% python3 -q
>>> import numpy as np
>>> np.set_printoptions(suppress=True, linewidth=140)
>>> rd = lambda a: np.round(a, 1) + 0
>>> A = np.array([[-3, 0, 2, -3], [-3, -3, 0, 2], [2, -3, -3, 0], [0, 2, -3, -3]])
>>> rng = np.random.default_rng(576)
>>> Y = A + rng.integers(-2, 3, (4, 3)) @ rng.integers(-2, 3, (3, 4))
>>> Y
array([[ -5,   0,   4,  -1],
       [-13,  -7,   2,   4],
       [  2,  -2,  -1,   6],
       [ -2,   2,  -1,   0]])
>>> rd(np.linalg.svd(Y - A, compute_uv=False))
array([12. ,  7. ,  1.2,  0. ])
>>> np.abs(Y - A).sum(axis=1)
array([ 6, 18,  9,  7])
>>> vec = np.array([0, 0, 0, 3])
>>> target = Y @ vec
>>> target
array([-3, 12, 18,  0])
>>> rd(np.linalg.solve(Y, Y[:, 2]))
array([0., 0., 1., 0.])
>>> print(rd(np.linalg.solve(Y, target + Y[:, 1])))
[0. 1. 0. 3.]
>>> rd(np.linalg.solve(Y.T, Y[3]))
array([0., 0., 0., 1.])
>>> def softmax(z):
...     e = np.exp(z - z.max(axis=-1, keepdims=True))
...     return e / e.sum(axis=-1, keepdims=True)
... 
>>> rd(softmax(10 * A[1]))
array([0., 0., 0., 1.])
>>> rd(softmax(A).sum(axis=1))
array([1., 1., 1., 1.])
>>> rd(softmax(A[1] + -1))
array([0. , 0. , 0.1, 0.9])
>>> att = A @ A.T / np.sqrt(4)
>>> rd(softmax(att)[1] @ A)
array([-3., -3.,  0.,  2.])
>>> rd(softmax(att))
array([[1., 0., 0., 0.],
       [0., 1., 0., 0.],
       [0., 0., 1., 0.],
       [0., 0., 0., 1.]])
>>> K = np.load("layer5.npy")
>>> print(K)
[[ 0.  1.]
 [-1.  0.]]
>>> # skew-symmetric
>>> rd(np.linalg.svd(K, compute_uv=False))
array([1., 1.])
>>> m1 = np.loadtxt("test18.csv", delimiter=",")
>>> m1
array([[-1.2, -0.7, -0.2,  1. ],
       [ 0.1,  0. , -0.5,  0.4],
       [-1.4, -1.8, -1.2,  2.3],
       [ 1.2,  2. ,  1.3, -3.1],
       [-1.5, -2.1, -0.8,  2.2],
       [ 0.6,  0.2,  0.1,  0.3],
       [ 1.9,  4.1,  1.8, -3.5],
       [ 1.2,  2.3,  1. , -2.1],
       [-0.2, -0.8, -0.3,  1.2],
       [-0.5, -1.2, -0.3,  1.4],
       [-1.4, -2.7, -2.3,  3.7],
       [-1.6, -2.6, -1.2,  2.7],
       [ 1.2,  1.3,  0. , -1.4],
       [-0.6, -1.6, -1.2,  1.5],
       [ 0.6,  1.9,  0.9, -2.3],
       [ 0.2,  1.2,  0.4, -0.6]])
>>> d = np.linalg.norm(m1[:, None] - m1[None], axis=-1)
>>> print(rd(d[7]))
[5.1 3.9 6.9 1.1 7.  3.4 2.5 0.  4.9 5.4 8.7 7.7 1.6 6.  0.8 2.2]
>>> d.shape
(16, 16)
